$ python -q
>>> import numpy as np
>>> from numpy import linalg as LA
>>> np.set_printoptions(suppress=True, linewidth=120)
>>> M = np.load("w.npy")
>>> M
array([[2, 1, 0, 0, 0, 0],
       [3, 2, 0, 0, 0, 0],
       [1, 0, 0, 0, 0, 0],
       [0, 0, 2, 1, 0, 0],
       [0, 0, 3, 2, 0, 0],
       [0, 0, 1, 0, 0, 0],
       [0, 0, 0, 0, 2, 1],
       [0, 0, 0, 0, 3, 2],
       [0, 0, 0, 0, 1, 0]])
>>> x0 = np.array([-7, 7, -3, -8, -8, -9])
>>> rhs = M @ x0
>>> try:
...     LA.solve(M, rhs)
... except LA.LinAlgError as e:
...     print("failed:", e)
... 
failed: Last 2 dimensions of the array must be square
>>> print(np.round(LA.pinv(M) @ M, 1) + 0)
[[1. 0. 0. 0. 0. 0.]
 [0. 1. 0. 0. 0. 0.]
 [0. 0. 1. 0. 0. 0.]
 [0. 0. 0. 1. 0. 0.]
 [0. 0. 0. 0. 1. 0.]
 [0. 0. 0. 0. 0. 1.]]
>>> np.round(LA.solve(M.T @ M, M.T @ rhs), 1)
array([-7.,  7., -3., -8., -8., -9.])
>>> rng = np.random.default_rng(15994)
>>> rhs = rhs + 0.3 * rng.normal(size=9)
>>> rhs.round(1)
array([ -6.9,  -7.5,  -6.7, -13.8, -24.9,  -2.8, -25.2, -42.4,  -8.3])
>>> beta, *_ = LA.lstsq(M, rhs)
>>> beta.round(1)
array([-6.6,  6.3, -2.8, -8.3, -8.2, -8.9])
>>> [round(float(LA.norm(LA.solve(M.T @ M + lam * np.eye(6), M.T @ rhs))), 2) for lam in (0, 1, 10, 100)]
[17.5, 13.15, 8.84, 2.13]
>>> beta.round()
array([-7.,  6., -3., -8., -8., -9.])
>>> labels = rng.permutation(6)
>>> M2 = M[:, labels] * rng.choice([-1, 1], 6)
>>> M2
array([[ 0, -2,  0,  0,  0,  1],
       [ 0, -3,  0,  0,  0,  2],
       [ 0, -1,  0,  0,  0,  0],
       [ 0,  0,  2,  1,  0,  0],
       [ 0,  0,  3,  2,  0,  0],
       [ 0,  0,  1,  0,  0,  0],
       [-2,  0,  0,  0,  1,  0],
       [-3,  0,  0,  0,  2,  0],
       [-1,  0,  0,  0,  0,  0]])
>>> U, _, vt = LA.svd(M.T @ M2)
>>> np.round(U @ vt, 1) + 0
array([[ 0., -1.,  0.,  0.,  0.,  0.],
       [ 0.,  0.,  0.,  0.,  0.,  1.],
       [ 0.,  0.,  1.,  0.,  0.,  0.],
       [ 0.,  0.,  0.,  1.,  0.,  0.],
       [-1.,  0.,  0.,  0.,  0.,  0.],
       [ 0.,  0.,  0.,  0.,  1.,  0.]])
>>> labels
array([4, 0, 2, 3, 5, 1])
>>> W = np.array([[0, 2, -2, 0],
...     [-1, 1, -2, -1],
...     [1, 1, -2, 0],
...     [0, 3, 1, 0],
...     [-3, -1, 2, 2],
...     [-2, -3, -3, 1]])
>>> beta = np.array([4, 0, 7, 6])
>>> act = np.maximum(M @ W + beta, 0)
>>> print(LA.matrix_rank(act))
4
>>> cent = np.array([[2, -1], [3, 0], [-3, -1], [3, -1]])
>>> print(W @ cent)
[[12  2]
 [ 4  4]
 [11  1]
 [ 6 -1]
 [-9 -1]
 [-1  4]]
>>> (act @ cent).round(6).argmax(axis=1)
array([0, 0, 0, 0, 0, 0, 0, 0, 0])
>>> act @ cent
array([[ 33,  -9],
       [ 40,  -6],
       [ 17, -15],
       [ 33, -16],
       [ 50, -16],
       [ 16, -16],
       [  9, -19],
       [ 21, -21],
       [ -1, -18]])
>>> W0 = np.loadtxt("sample15.csv", delimiter=",")
>>> print(W0)
[[0. 1. 1. 0. 0. 2. 0. 2. 1.]
 [0. 0. 2. 1. 0. 1. 1. 1. 0.]
 [0. 0. 0. 2. 0. 0. 1. 2. 2.]
 [0. 0. 0. 0. 0. 2. 2. 1. 2.]
 [0. 0. 0. 0. 0. 0. 2. 1. 2.]
 [0. 0. 0. 0. 0. 0. 2. 0. 1.]
 [0. 0. 0. 0. 0. 0. 0. 0. 2.]
 [0. 0. 0. 0. 0. 0. 0. 0. 2.]
 [0. 0. 0. 0. 0. 0. 0. 0. 0.]]
>>> f = np.array([2, 2, 2])
>>> np.polyval(f, W0[8])
array([2., 2., 2., 2., 2., 2., 2., 2., 2.])
>>> np.array([np.convolve(row, f, "same") for row in W0])
array([[ 2.,  4.,  4.,  2.,  4.,  4.,  8.,  6.,  6.],
       [ 0.,  4.,  6.,  6.,  4.,  4.,  6.,  4.,  2.],
       [ 0.,  0.,  4.,  4.,  4.,  2.,  6., 10.,  8.],
       [ 0.,  0.,  0.,  0.,  4.,  8., 10., 10.,  6.],
       [ 0.,  0.,  0.,  0.,  0.,  4.,  6., 10.,  6.],
       [ 0.,  0.,  0.,  0.,  0.,  4.,  4.,  6.,  2.],
       [ 0.,  0.,  0.,  0.,  0.,  0.,  0.,  4.,  4.],
       [ 0.,  0.,  0.,  0.,  0.,  0.,  0.,  4.,  4.],
       [ 0.,  0.,  0.,  0.,  0.,  0.,  0.,  0.,  0.]])
>>> np.cross(W0[8, :3], W0[2, :3])
array([0., 0., 0.])
>>> U, s, vt = LA.svd(W0)
>>> print(s.round(1) + 0)
[6.5 3.3 2.4 2.3 1.4 0.9 0.3 0.  0. ]
>>> M2 = U[:, :7] @ np.diag(s[:7]) @ vt[:7]
>>> LA.matrix_rank(W0, rtol=0.05)
np.int64(6)
>>> M2.round(1) + 0
array([[0., 1., 1., 0., 0., 2., 0., 2., 1.],
       [0., 0., 2., 1., 0., 1., 1., 1., 0.],
       [0., 0., 0., 2., 0., 0., 1., 2., 2.],
       [0., 0., 0., 0., 0., 2., 2., 1., 2.],
       [0., 0., 0., 0., 0., 0., 2., 1., 2.],
       [0., 0., 0., 0., 0., 0., 2., 0., 1.],
       [0., 0., 0., 0., 0., 0., 0., 0., 2.],
       [0., 0., 0., 0., 0., 0., 0., 0., 2.],
       [0., 0., 0., 0., 0., 0., 0., 0., 0.]])
>>> np.round(np.abs(W0 - M2).max(), 1)
np.float64(0.0)
>>> (W0 - W0.T) / 2
array([[ 0. ,  0.5,  0.5,  0. ,  0. ,  1. ,  0. ,  1. ,  0.5],
       [-0.5,  0. ,  1. ,  0.5,  0. ,  0.5,  0.5,  0.5,  0. ],
       [-0.5, -1. ,  0. ,  1. ,  0. ,  0. ,  0.5,  1. ,  1. ],
       [ 0. , -0.5, -1. ,  0. ,  0. ,  1. ,  1. ,  0.5,  1. ],
       [ 0. ,  0. ,  0. ,  0. ,  0. ,  0. ,  1. ,  0.5,  1. ],
       [-1. , -0.5,  0. , -1. ,  0. ,  0. ,  1. ,  0. ,  0.5],
       [ 0. , -0.5, -0.5, -1. , -1. , -1. ,  0. ,  0. ,  1. ],
       [-1. , -0.5, -1. , -0.5, -0.5,  0. ,  0. ,  0. ,  1. ],
       [-0.5,  0. , -1. , -1. , -1. , -0.5, -1. , -1. ,  0. ]])
>>> np.round(LA.matrix_power(W0, 2), 1)
array([[ 0.,  0.,  2.,  3.,  0.,  1.,  6.,  3.,  8.],
       [ 0.,  0.,  0.,  4.,  0.,  2.,  6.,  5., 11.],
       [ 0.,  0.,  0.,  0.,  0.,  4.,  4.,  2., 10.],
       [ 0.,  0.,  0.,  0.,  0.,  0.,  4.,  0.,  8.],
       [ 0.,  0.,  0.,  0.,  0.,  0.,  0.,  0.,  6.],
       [ 0.,  0.,  0.,  0.,  0.,  0.,  0.,  0.,  4.],
       [ 0.,  0.,  0.,  0.,  0.,  0.,  0.,  0.,  0.],
       [ 0.,  0.,  0.,  0.,  0.,  0.,  0.,  0.,  0.],
       [ 0.,  0.,  0.,  0.,  0.,  0.,  0.,  0.,  0.]])
